$ ipython --no-banner

In [1]: import numpy as np

In [2]: import numpy.linalg as la

In [3]: np.set_printoptions(precision=1, suppress=True, linewidth=160)

In [4]: mat = np.loadtxt("layer9.csv", delimiter=",")

In [5]: mat.round(1) + 0
Out[5]: 
array([[ 9. ,  0. , -2.4,  3.4,  1.5],
       [-2.5,  7.6, -3.6, -0.9,  4.7],
       [-0.1, -7.5,  4.2,  0. , -5. ],
       [ 0.8,  7.4, -4.3,  0.3,  5.1],
       [-4.3,  7.3, -2.9, -1.6,  4.2],
       [-9.1,  2. ,  1.3, -3.4, -0.2],
       [ 5.2,  5.4, -4.4,  2. ,  4.5],
       [-4. , -6.2,  4.5, -1.5, -4.8],
       [ 6.7,  4.2, -4.1,  2.5,  3.9],
       [-8.3,  4.4, -0.3, -3.1,  1.6],
       [-8.6, -1.3,  3. , -3.2, -2.3],
       [-8.1,  4.7, -0.5, -3. ,  1.8],
       [ 0.8,  7.4, -4.3,  0.3,  5.1],
       [-8.1, -2.3,  3.4, -3. , -2.9],
       [ 8.1,  2.4, -3.4,  3. ,  2.9],
       [ 1.7,  7.2, -4.4,  0.6,  5.1],
       [-0.9, -7.4,  4.3, -0.3, -5.1],
       [ 1.7, -7.7,  3.8,  0.6, -4.8],
       [ 8.8, -3.2, -0.6,  3.3, -0.6],
       [-8.2, -2. ,  3.3, -3.1, -2.7],
       [-9.1,  1.7,  1.5, -3.4, -0.4],
       [-3.7, -6.3,  4.5, -1.4, -4.8],
       [ 7.5,  3.2, -3.8,  2.8,  3.4],
       [ 9.1, -0.7, -2. ,  3.4,  1. ],
       [ 9.1, -1.6, -1.5,  3.4,  0.5],
       [-9.1,  1.7,  1.5, -3.4, -0.4],
       [-9. ,  2.4,  1.1, -3.4,  0.1],
       [-1.8, -7.2,  4.4, -0.7, -5.1],
       [-2.5,  7.6, -3.6, -0.9,  4.7],
       [-4.9, -5.7,  4.4, -1.8, -4.6],
       [-6.1, -4.7,  4.2, -2.3, -4.2],
       [-2.9,  7.6, -3.4, -1.1,  4.6],
       [-8. , -2.4,  3.4, -3. , -2.9],
       [ 5.1,  5.5, -4.4,  1.9,  4.5],
       [-8.5, -1.6,  3.1, -3.2, -2.5],
       [ 5.3,  5.4, -4.4,  2. ,  4.5]])

In [6]: U, sigma, Vt = la.svd(mat)

In [7]: vecs = Vt[:(sigma > 1e-8).sum()]

In [8]: rng = np.random.default_rng(11062)

In [9]: x0 = mat[1] + -1 * mat[35] + rng.integers(2) * np.eye(5)[1]

In [10]: x0
Out[10]: array([-7.8,  2.3,  0.8, -2.9,  0.2])

In [11]: np.diag(vecs.T @ vecs)
Out[11]: array([0.8, 0.6, 0.2, 0.1, 0.3])

In [12]: m1 = np.loadtxt("block3.csv", delimiter=",")

In [13]: m1
Out[13]: 
array([[-4.9, -1.5, -4. ,  1.8, -0.4, -3.1, -3.1, -1.6, -2. ],
       [-0.5, -3.1,  0.4,  0.4,  0.8, -0.8, -0.4,  2.8, -0.3],
       [ 1.9, -2.1,  2.3, -0.8,  1. ,  1.9,  0.5,  4.6, -0.9],
       [-2.7, -2.2, -2.1,  3.7, -0.6, -1.8, -1.6, -1.6,  1.1],
       [-1.7,  3.2, -0.2,  0.3, -1.7, -2.3,  2.5,  3. , -2.4],
       [ 2. ,  1.6, -1.8, -3. ,  0.5,  4.5, -2.9, -2. , -0.5],
       [ 3.1, -1.9,  1.9, -1.6, -0.3, -2.6,  3.5,  4. , -2.6],
       [-1.1, -5.4, -3.5, -0.1,  1.9,  1.9, -1.2, -0.8, -0.5],
       [ 4. ,  4.1,  4.1, -2.8, -1.4, -0.6,  1.6, -2.1,  0. ],
       [ 1.8, -0.9, -0.1, -1.2,  0.9, -2.2,  1.2, -0.2, -0.3],
       [-3. ,  1.9, -1.4,  0.8,  1.7,  4.6, -4. ,  2.5, -2.8],
       [ 0.6, -1. ,  4. ,  4.4, -0.8,  0.2,  0.4,  3. ,  2.5],
       [-1.7,  3.3, -1.1,  0. , -2.1, -0.4,  0.9,  1.3,  1.5],
       [ 0.4,  0.6, -1.2,  1.1,  0.3,  0. ,  1. , -2.6, -2. ],
       [ 1.1, -3. ,  0.3,  3.3,  2.1,  0.4,  0. ,  2. , -0.6],
       [ 3.4, -1. ,  1.1, -3.1, -0.4,  2.4, -2.1, -1. ,  2.1],
       [-0.2,  1.4, -0.4,  1.2,  0.5,  1.6, -0.9,  2. , -0.1],
       [-1.4, -1.8,  0.5, -1.2,  2.4, -2.3,  0. , -1.5, -1.5],
       [ 1.4, -1.2,  0.2,  0.7, -0.8,  1.6, -6. , -1.9, -2.8],
       [-3.6,  0.5,  2.7,  0. , -1.1,  2.4,  3.4,  2.9,  3.2],
       [-2. , -1. ,  3. ,  2.6, -3. , -3.9,  2.7,  3.8, -0.5],
       [-1.4,  0. ,  2.2,  2.1,  0.6, -2. , -1.6,  3.5,  0. ],
       [ 1.4, -2.2, -1.2, -0.9,  2.1,  1.6, -2.7,  3.6,  0.8],
       [ 0.5,  2.4,  2.8, -0.8, -1.9,  3.7,  0.3,  3.2, -1.2],
       [-1.6,  3.8,  2.6,  0. ,  3.3, -2. ,  1. ,  1.6,  0.7],
       [-0.6, -3.6, -1.5, -0.7,  1.9, -1.8, -0.7,  2.8, -0.1],
       [-2. ,  1.7,  0.8, -1.8,  0.4,  3.1,  3.4, -1.6,  2.1],
       [ 1.4,  0.8,  1. ,  0.7,  0.7,  4.4, -1.5,  1.5, -0.8]])

In [14]: blk = np.stack([m1, -2 * m1, m1[::-1]])

In [15]: la.matrix_rank(blk.reshape(3, -1))
Out[15]: np.int64(2)

In [16]: blk.shape
Out[16]: (3, 28, 9)

In [17]: (blk @ m1.T).shape
Out[17]: (3, 28, 28)

In [18]: x0 = np.array([2, 1, 1, 0, 1, 2, 5, 1, 4])

In [19]: target = m1 @ x0

In [20]: np.round(la.lstsq(m1, target)[0], 1) + 0
Out[20]: array([2., 1., 1., 0., 1., 2., 5., 1., 4.])

In [21]: target = target + 0.1 * rng.normal(size=28)

In [22]: target
Out[22]: 
array([-47. ,  -4.9,  12.2, -19.1,  -0.6,  -5.2,  11.7, -14.4,  19.4,   3.7, -23.4,  18.8,   7.7,  -5.2,   2. ,   8.2,   1.3, -13.6, -38.9,  32.3,   2.5,
        -8.4,  -2. ,  11.5,  11.8,  -9. ,  29.1,   4.8])

In [23]: b, *_ = la.lstsq(m1, target)

In [24]: b.round()
Out[24]: array([ 2.,  1.,  1., -0.,  1.,  2.,  5.,  1.,  4.])
